In [1]: import numpy as np

In [2]: np.set_printoptions(precision=3, suppress=True, linewidth=160)

In [3]: M = np.loadtxt("out18.csv", delimiter=",")

In [4]: print(M)
[[ 20.426  11.341 -15.23   -7.561   7.032 -20.318 -20.745]
 [ 19.013  10.737 -14.521  -7.158   6.179 -18.809 -19.605]
 [ 18.555  10.538 -14.287  -7.026   5.906 -18.319 -19.232]
 [ 13.762   8.361 -11.7    -5.574   3.18  -13.21  -15.235]
 [ 10.236   6.614  -9.584  -4.409   1.373  -9.472 -12.137]
 [  8.031   5.433  -8.124  -3.622   0.372  -7.151 -10.096]
 [  7.75    5.276  -7.929  -3.518   0.254  -6.856  -9.829]
 [  3.494   2.657  -4.539  -1.771  -1.101  -2.497  -5.428]
 [  2.414   1.883  -3.467  -1.255  -1.218  -1.457  -4.129]
 [  2.228   1.742  -3.266  -1.161  -1.22   -1.284  -3.89 ]
 [  1.694   1.326  -2.655  -0.884  -1.184  -0.806  -3.172]
 [  1.608   1.257  -2.551  -0.838  -1.171  -0.733  -3.05 ]
 [  0.672   0.466  -1.255  -0.311  -0.821  -0.039  -1.555]
 [  0.262   0.124  -0.532  -0.083  -0.432   0.104  -0.702]
 [  0.045   0.005  -0.091  -0.004  -0.087   0.039  -0.131]
 [ -0.047   0.007   0.09   -0.005   0.095  -0.053   0.141]
 [ -0.092   0.03    0.171  -0.02    0.189  -0.118   0.282]
 [ -0.101   0.036   0.184  -0.024   0.206  -0.132   0.308]
 [ -0.411   0.568   0.302  -0.379   0.516  -0.649   1.009]
 [ -0.717   1.162   0.083  -0.775   0.375  -0.915   1.334]
 [ -0.871   1.429  -0.049  -0.953   0.247  -0.985   1.447]
 [ -0.981   1.608  -0.144  -1.072   0.144  -1.019   1.517]
 [ -1.289   2.073  -0.411  -1.382  -0.177  -1.064   1.686]
 [ -2.077   3.092  -1.061  -2.061  -1.093  -0.984   2.031]
 [ -3.256   4.359  -1.948  -2.906  -2.546  -0.608   2.462]
 [ -7.246   7.69   -4.488  -5.127  -7.569   1.48    3.78 ]
 [-10.322   9.783  -6.171  -6.522 -11.426   3.449   4.784]
 [-10.675  10.007  -6.354  -6.671 -11.867   3.687   4.9  ]
 [-12.449  11.095  -7.249  -7.397 -14.076   4.905   5.485]
 [-13.472  11.696  -7.747  -7.798 -15.346   5.624   5.824]]

In [5]: rng = np.random.default_rng(79468)

In [6]: B = M + rng.integers(-2, 3, (30, 3)) @ rng.integers(-2, 3, (3, 7))

In [7]: B
Out[7]: 
array([[ 14.426,  11.341, -20.23 ,  -2.561,   8.032, -25.318, -14.745],
       [ 19.013,   7.737, -12.521,  -6.158,   8.179, -19.809, -22.605],
       [ 20.555,  11.538, -13.287,  -9.026,   4.906, -16.319, -20.232],
       [ 12.762,  10.361, -13.7  ,  -3.574,   1.18 , -12.21 , -13.235],
       [ 13.236,  10.614,  -9.584,  -6.409,  -2.627,  -4.472, -12.137],
       [  7.031,   7.433, -10.124,  -1.622,  -1.628,  -6.151,  -8.096],
       [ 11.75 ,   7.276,  -5.929,  -7.518,  -1.746,  -2.856, -11.829],
       [  0.494,   5.657,  -8.539,   5.229,  -5.101,  -0.497,  -2.428],
       [  3.414,   6.883,  -5.467,   1.745,  -7.218,   4.543,  -3.129],
       [  0.228,   4.742,  -6.266,   6.839,  -6.22 ,   2.716,  -2.89 ],
       [ -1.306,  -1.674,  -3.655,  -2.884,   3.816,  -7.806,  -0.172],
       [ -0.392,  -3.743,  -1.551,  -4.838,   5.829,  -8.733,  -2.05 ],
       [  4.672,   2.466,   0.745,  -4.311,  -2.821,   3.961,  -3.555],
       [  4.262,   4.124,   0.468,  -1.083,  -5.432,   7.104,  -2.702],
       [  0.045,   3.005,  -2.091,  -1.004,  -2.087,   1.039,   2.869],
       [  0.953,   4.007,  -1.91 ,  -4.005,  -1.905,   0.947,   4.141],
       [  5.908,   2.03 ,   4.171,  -2.02 ,  -3.811,   7.882,  -5.718],
       [ -0.101,  -4.964,   3.184,  -2.024,   5.206,  -4.132,  -2.692],
       [ -0.411,   4.568,  -1.698,   5.621,  -5.484,   5.351,   1.009],
       [  3.283,   3.162,   2.083,  -4.775,  -1.625,   3.085,  -0.666],
       [ -4.871,   5.429,  -6.049,   1.047,  -1.753,  -2.985,   9.447],
       [  5.019,   1.608,   4.856,  -6.072,  -0.856,   3.981,  -4.483],
       [ -0.289,  -1.927,   2.589,  -6.382,   4.823,  -5.064,  -0.314],
       [ -3.077,   6.092,  -4.061,  -4.061,  -2.093,  -1.984,   7.031],
       [  2.744,   6.359,   2.052,  -4.906,  -6.546,   7.392,  -3.538],
       [-11.246,   5.69 ,  -6.488,  -1.127,  -5.569,  -2.52 ,   5.78 ],
       [ -6.322,  11.783,  -4.171, -10.522, -13.426,   7.449,   2.784],
       [-10.675,   5.007,  -3.354,  -8.671,  -6.867,  -0.313,   1.9  ],
       [-12.449,  16.095, -10.249,  -5.397, -19.076,   8.905,   8.485],
       [-14.472,   7.696,  -5.747,  -3.798, -13.346,   4.624,   1.824]])

In [8]: np.linalg.matrix_rank(B - M, tol=1e-8)
Out[8]: np.int64(3)

In [9]: print(np.abs(B - M).sum(axis=1))
[28. 12. 10. 12. 18. 12. 20. 26. 24. 26. 24. 28. 20. 24. 12. 18. 32. 22. 24. 20. 28. 28. 24. 16. 32. 20. 20. 22. 22. 18.]
